% ipython --no-banner

In [1]: import numpy as np

In [2]: import numpy.linalg as la

In [3]: np.set_printoptions(suppress=True, linewidth=160)

In [4]: out = np.array([[1, 3], [3, -1]])

In [5]: C = np.array([[0, 2], [0, 0]])

In [6]: data = np.kron(out, C)

In [7]: data
Out[7]: 
array([[ 0,  2,  0,  6],
       [ 0,  0,  0,  0],
       [ 0,  6,  0, -2],
       [ 0,  0,  0,  0]])

In [8]: U, sigma, vt = la.svd(data)

In [9]: V = vt[:(sigma > 1e-8).sum()]

In [10]: rng = np.random.default_rng(5658)

In [11]: x = data[1] + -2 * data[3] + rng.integers(2) * np.eye(4)[1]

In [12]: x
Out[12]: array([0., 0., 0., 0.])

In [13]: np.round(V.T @ V, 3) + 0
Out[13]: 
array([[0., 0., 0., 0.],
       [0., 1., 0., 0.],
       [0., 0., 0., 0.],
       [0., 0., 0., 1.]])

In [14]: np.round(np.diag(V.T @ V), 3)
Out[14]: array([0., 1., 0., 1.])

In [15]: x = np.array([0, 3, 0, 3])

In [16]: data @ x
Out[16]: array([24,  0, 12,  0])

In [17]: la.norm(data @ x) <= la.norm(data, 2) * la.norm(x) + 1e-9
Out[17]: np.True_

In [18]: data @ (2 * x)
Out[18]: array([48,  0, 24,  0])

In [19]: (data * x).sum(axis=1)
Out[19]: array([24,  0, 12,  0])

In [20]: data @ np.eye(4)[0]
Out[20]: array([0., 0., 0., 0.])

In [21]: data * x
Out[21]: 
array([[ 0,  6,  0, 18],
       [ 0,  0,  0,  0],
       [ 0, 18,  0, -6],
       [ 0,  0,  0,  0]])

In [22]: out = np.array([[-2, 3], [-3, 1], [3, 0], [2, 3]])

In [23]: la.matrix_rank(data @ out)
Out[23]: np.int64(2)

In [24]: np.einsum("ij,ij->i", data, data)
Out[24]: array([40,  0, 40,  0])

In [25]: la.matrix_rank(np.vstack([data, out.T]))
Out[25]: np.int64(4)

In [26]: np.einsum("ik,kj->ij", data, out)
Out[26]: 
array([[  6,  20],
       [  0,   0],
       [-22,   0],
       [  0,   0]])

In [27]: np.einsum("ij->j", data)
Out[27]: array([0, 8, 0, 4])

In [28]: data @ out
Out[28]: 
array([[  6,  20],
       [  0,   0],
       [-22,   0],
       [  0,   0]])

In [29]: out.T @ data.T
Out[29]: 
array([[  6,   0, -22,   0],
       [ 20,   0,   0,   0]])

In [30]: np.vstack([data, out.T]).shape
Out[30]: (6, 4)

In [31]: la.norm(data, axis=1).argmax()
Out[31]: np.int64(0)

In [32]: np.round(la.norm(data, axis=1), 3)
Out[32]: array([6.325, 0.   , 6.325, 0.   ])

In [33]: data[0] @ data[3]
Out[33]: np.int64(0)

In [34]: np.kron(np.eye(2, dtype=int), data)
Out[34]: 
array([[ 0,  2,  0,  6,  0,  0,  0,  0],
       [ 0,  0,  0,  0,  0,  0,  0,  0],
       [ 0,  6,  0, -2,  0,  0,  0,  0],
       [ 0,  0,  0,  0,  0,  0,  0,  0],
       [ 0,  0,  0,  0,  0,  2,  0,  6],
       [ 0,  0,  0,  0,  0,  0,  0,  0],
       [ 0,  0,  0,  0,  0,  6,  0, -2],
       [ 0,  0,  0,  0,  0,  0,  0,  0]])

In [35]: np.round(la.det(data[::-1]), 3)
Out[35]: np.float64(0.0)

In [36]: round(float(la.det(2 * data)), 3), np.round(la.det(data), 3)
Out[36]: (0.0, np.float64(0.0))
